% ipython --no-banner

In [1]: import numpy as np

In [2]: import numpy.linalg as la

In [3]: np.set_printoptions(suppress=True, linewidth=120)

In [4]: M2 = np.array([[1]])

In [5]: Z = np.array([[0, 4], [1, 4]])

In [6]: W0 = np.block([[M2, np.zeros((1, 2))], [np.zeros((2, 1)), Z]])

In [7]: W0
Out[7]: 
array([[1., 0., 0.],
       [0., 0., 4.],
       [0., 1., 4.]])

In [8]: # splits into 2 blocks

In [9]: u = np.array([2, 2, 0])

In [10]: M2 = W0 + np.outer(u, np.eye(3)[0])

In [11]: np.round(la.det(M2) / la.det(W0), 3), round(float(1 + la.solve(W0, u)[0]), 3)
Out[11]: (np.float64(3.0), 3.0)

In [12]: la.matrix_rank(M2 - W0)
Out[12]: np.int64(1)

In [13]: M2
Out[13]: 
array([[3., 0., 0.],
       [2., 0., 4.],
       [0., 1., 4.]])

In [14]: M2[2] @ M2[0]
Out[14]: np.float64(0.0)

In [15]: round(la.norm(M2, 2), 3)
Out[15]: np.float64(5.944)

In [16]: round(float(la.norm(M2, 1)), 3), np.round(la.norm(M2, np.inf), 3)
Out[16]: (8.0, np.float64(6.0))

In [17]: x = np.array([2, 2, 4])

In [18]: rhs = W0 @ x

In [19]: rhs
Out[19]: array([ 2., 16., 18.])

In [20]: np.round(la.solve(W0.T, W0[0]), 3)
Out[20]: array([1., 0., 0.])

In [21]: np.round(la.solve(W0, rhs), 3)
Out[21]: array([2., 2., 4.])

In [22]: X = np.loadtxt("test8.csv", delimiter=",")

In [23]: X
Out[23]: 
array([[ 2.,  0., -1.],
       [ 2., -1., -1.],
       [ 1., -1., -2.],
       [ 1., -1., -2.],
       [ 1., -2.,  2.]])

In [24]: round(la.norm(X, 2), 3)
Out[24]: np.float64(4.51)

In [25]: round(la.norm(X, "nuc"), 3)
Out[25]: np.float64(9.02)

In [26]: X[0] @ X[1]
Out[26]: np.float64(5.0)

In [27]: np.round(la.norm(X) ** 2 / la.norm(X, 2) ** 2, 3)
Out[27]: np.float64(1.573)

In [28]: round(float(la.norm(X[0], 1)), 3), np.round(la.norm(X[0], np.inf), 3)
Out[28]: (3.0, np.float64(2.0))

In [29]: np.round(la.norm(X, axis=0), 3)
Out[29]: array([3.317, 2.646, 3.742])

In [30]: M2 = np.array([[-1, -1, -1], [4, -5, 2], [1, 0, -1]])

In [31]: np.einsum("ij->j", X)
Out[31]: array([ 7., -5., -4.])

In [32]: np.vstack([X, M2.T]).shape
Out[32]: (8, 3)

In [33]: O, r_ = la.qr(X)

In [34]: np.round(np.abs(np.diag(r_)), 3)
Out[34]: array([3.317, 1.931, 3.056])

In [35]: np.round(O.T @ O, 3) + 0
Out[35]: 
array([[1., 0., 0.],
       [0., 1., 0.],
       [0., 0., 1.]])

In [36]: O.shape, r_.shape
Out[36]: ((5, 3), (3, 3))

In [37]: x = np.array([3, 1, 3])

In [38]: rhs = X @ x

In [39]: rhs
Out[39]: array([ 3.,  2., -4., -4.,  7.])

In [40]: rng = np.random.default_rng(95087)

In [41]: rhs = rhs + 0.1 * rng.normal(size=5)

In [42]: rhs.round(3)
Out[42]: array([ 3.028,  1.925, -4.04 , -4.077,  6.738])

In [43]: coef, *_ = la.lstsq(X, rhs)

In [44]: coef.round()
Out[44]: array([3., 1., 3.])

In [45]: coef.round(3)
Out[45]: array([3.003, 1.109, 2.976])

In [46]: np.round(X.T @ (rhs - X @ coef), 3) + 0
Out[46]: array([0., 0., 0.])

In [47]: W = np.array([[2, 3, -2, -2, 3, 1],
    ...:     [0, -1, -3, -1, -2, -3],
    ...:     [1, -3, -3, -1, -2, 1]])

In [48]: coef = np.array([-1, 2, -2, -2, -2, 1])

In [49]: hid = np.maximum(X @ W + coef, 0)

In [50]: hid
Out[50]: 
array([[ 2., 11.,  0.,  0.,  6.,  2.],
       [ 2., 12.,  0.,  0.,  8.,  5.],
       [ 0., 12.,  5.,  0.,  7.,  3.],
       [ 0., 12.,  5.,  0.,  7.,  3.],
       [ 3.,  1.,  0.,  0.,  1., 10.]])

In [51]: (hid > 0).mean(axis=0)
Out[51]: array([0.6, 1. , 0.4, 0. , 1. , 1. ])

In [52]: la.matrix_rank(hid)
Out[52]: np.int64(4)

In [53]: Z = np.array([[1, 0], [2, 2], [2, 1], [-1, 1], [2, 1], [-1, -2]])

In [54]: (hid @ Z).round(6).argmax(axis=1)
Out[54]: array([0, 0, 0, 0, 0])

In [55]: W @ Z
Out[55]: 
array([[ 11,   3],
       [ -8,  -2],
       [-15, -14]])

In [56]: mat = np.array([[-1.0, 1.0, 0.0, 0.0, 0.0, 0.0],
    ...:     [0.0, -1.0, 1.0, 0.0, 0.0, 0.0],
    ...:     [0.0, 0.0, -1.0, 1.0, 0.0, 0.0],
    ...:     [0.0, 0.0, 0.0, -1.0, 1.0, 0.0],
    ...:     [0.0, 0.0, 0.0, 0.0, -1.0, 1.0],
    ...:     [0.0, 0.0, 0.0, 0.0, 0.0, -1.0]])

In [57]: mat
Out[57]: 
array([[-1.,  1.,  0.,  0.,  0.,  0.],
       [ 0., -1.,  1.,  0.,  0.,  0.],
       [ 0.,  0., -1.,  1.,  0.,  0.],
       [ 0.,  0.,  0., -1.,  1.,  0.],
       [ 0.,  0.,  0.,  0., -1.,  1.],
       [ 0.,  0.,  0.,  0.,  0., -1.]])

In [58]: round(np.abs(la.eigvals(W0)).max(), 3)
Out[58]: np.float64(4.828)

In [59]: np.round(la.matrix_power(W0, 3), 3)
Out[59]: 
array([[ 1.,  0.,  0.],
       [ 0., 16., 80.],
       [ 0., 20., 96.]])

In [60]: W0 @ W0
Out[60]: 
array([[ 1.,  0.,  0.],
       [ 0.,  4., 16.],
       [ 0.,  4., 20.]])

In [61]: np.allclose(W0 @ W0.T, W0.T @ W0)
Out[61]: False

In [62]: (W0 + W0.T) / 2
Out[62]: 
array([[1. , 0. , 0. ],
       [0. , 0. , 2.5],
       [0. , 2.5, 4. ]])

In [63]: (W0 - W0.T) / 2
Out[63]: 
array([[ 0. ,  0. ,  0. ],
       [ 0. ,  0. ,  1.5],
       [ 0. , -1.5,  0. ]])

In [64]: x = np.array([0, 1, -2, 1, 0, 0])

In [65]: h = np.maximum(mat @ x, 0)

In [66]: np.maximum(mat @ (3 * x), 0)
Out[66]: array([3., 0., 9., 0., 0., 0.])

In [67]: h
Out[67]: array([1., 0., 3., 0., 0., 0.])

In [68]: np.round(np.tanh(mat @ x), 3)
Out[68]: array([ 0.762, -0.995,  0.995, -0.762,  0.   ,  0.   ])

In [69]: O, vecs = la.qr(mat[:, :1])[0], la.qr(mat[:, 1:])[0]

In [70]: sv = la.svd(O.T @ vecs, compute_uv=False)

In [71]: (sv > 0.9).sum()
Out[71]: np.int64(1)

In [72]: sv.round(3)
Out[72]: array([0.913])

In [73]: np.round(np.degrees(np.arccos(sv.clip(0, 1))), 3)
Out[73]: array([24.095])

In [74]: A = np.loadtxt("run15.csv", delimiter=",")

In [75]: A
Out[75]: 
array([[ 5.199, -3.526,  7.195,  6.945, -1.789],
       [ 0.653,  0.161,  0.207, -0.663,  0.006],
       [-0.274,  1.48 , -1.379, -1.442,  0.656],
       [ 1.025, -0.763,  0.934,  1.502, -0.223],
       [ 0.57 ,  0.487, -0.484, -0.264,  0.819],
       [-3.201,  3.383, -5.899, -5.443,  2.417],
       [ 3.271, -4.604,  7.838,  7.542, -3.149],
       [-1.794,  3.389, -4.445, -4.507,  2.714],
       [ 1.193,  0.459,  0.011, -0.555,  1.623],
       [-2.24 ,  0.629, -2.432, -2.909, -0.102],
       [-3.006,  0.83 , -2.93 , -2.302, -0.263],
       [-2.845,  4.248, -6.691, -6.014,  2.849],
       [-5.346,  3.713, -6.702, -7.035,  1.099],
       [ 6.368, -2.122,  6.4  ,  6.584,  0.127],
       [-3.719,  2.53 , -3.603, -4.649,  0.777],
       [ 3.964, -2.989,  5.32 ,  5.486, -2.016],
       [-4.359,  4.133, -7.001, -7.155,  2.418],
       [ 2.483, -1.422,  3.076,  3.211, -0.226],
       [ 3.069, -1.973,  4.438,  3.623, -0.785],
       [ 3.508, -3.299,  5.572,  5.76 , -2.045],
       [ 5.829, -2.099,  5.656,  5.166,  0.636],
       [ 0.573, -0.759,  1.577,  1.733, -1.289],
       [-0.164, -0.214, -0.358, -0.164, -0.599],
       [ 0.781, -0.128,  1.762,  1.382, -0.566],
       [-3.159,  1.995, -4.532, -4.285,  0.676],
       [-2.146,  2.835, -4.224, -4.706,  1.767],
       [ 5.675, -1.929,  5.267,  4.796,  1.317],
       [ 0.014, -1.106,  1.997,  1.562, -2.186],
       [ 0.966, -1.849,  3.061,  3.032, -2.174],
       [-1.025,  1.768, -3.162, -3.298,  2.494]])

In [76]: z = rng.permutation(5)

In [77]: M2 = A[:, z] * rng.choice([-1, 1], 5)

In [78]: M2
Out[78]: 
array([[-3.526, -6.945, -7.195,  5.199, -1.789],
       [ 0.161,  0.663, -0.207,  0.653,  0.006],
       [ 1.48 ,  1.442,  1.379, -0.274,  0.656],
       [-0.763, -1.502, -0.934,  1.025, -0.223],
       [ 0.487,  0.264,  0.484,  0.57 ,  0.819],
       [ 3.383,  5.443,  5.899, -3.201,  2.417],
       [-4.604, -7.542, -7.838,  3.271, -3.149],
       [ 3.389,  4.507,  4.445, -1.794,  2.714],
       [ 0.459,  0.555, -0.011,  1.193,  1.623],
       [ 0.629,  2.909,  2.432, -2.24 , -0.102],
       [ 0.83 ,  2.302,  2.93 , -3.006, -0.263],
       [ 4.248,  6.014,  6.691, -2.845,  2.849],
       [ 3.713,  7.035,  6.702, -5.346,  1.099],
       [-2.122, -6.584, -6.4  ,  6.368,  0.127],
       [ 2.53 ,  4.649,  3.603, -3.719,  0.777],
       [-2.989, -5.486, -5.32 ,  3.964, -2.016],
       [ 4.133,  7.155,  7.001, -4.359,  2.418],
       [-1.422, -3.211, -3.076,  2.483, -0.226],
       [-1.973, -3.623, -4.438,  3.069, -0.785],
       [-3.299, -5.76 , -5.572,  3.508, -2.045],
       [-2.099, -5.166, -5.656,  5.829,  0.636],
       [-0.759, -1.733, -1.577,  0.573, -1.289],
       [-0.214,  0.164,  0.358, -0.164, -0.599],
       [-0.128, -1.382, -1.762,  0.781, -0.566],
       [ 1.995,  4.285,  4.532, -3.159,  0.676],
       [ 2.835,  4.706,  4.224, -2.146,  1.767],
       [-1.929, -4.796, -5.267,  5.675,  1.317],
       [-1.106, -1.562, -1.997,  0.014, -2.186],
       [-1.849, -3.032, -3.061,  0.966, -2.174],
       [ 1.768,  3.298,  3.162, -1.025,  2.494]])

In [79]: U, _, Vh = la.svd(A.T @ M2)

In [80]: np.round(U @ Vh, 3) + 0
Out[80]: 
array([[ 0.,  0.,  0.,  1.,  0.],
       [ 1.,  0.,  0.,  0.,  0.],
       [ 0.,  0., -1.,  0.,  0.],
       [ 0., -1.,  0.,  0.,  0.],
       [ 0.,  0.,  0.,  0.,  1.]])
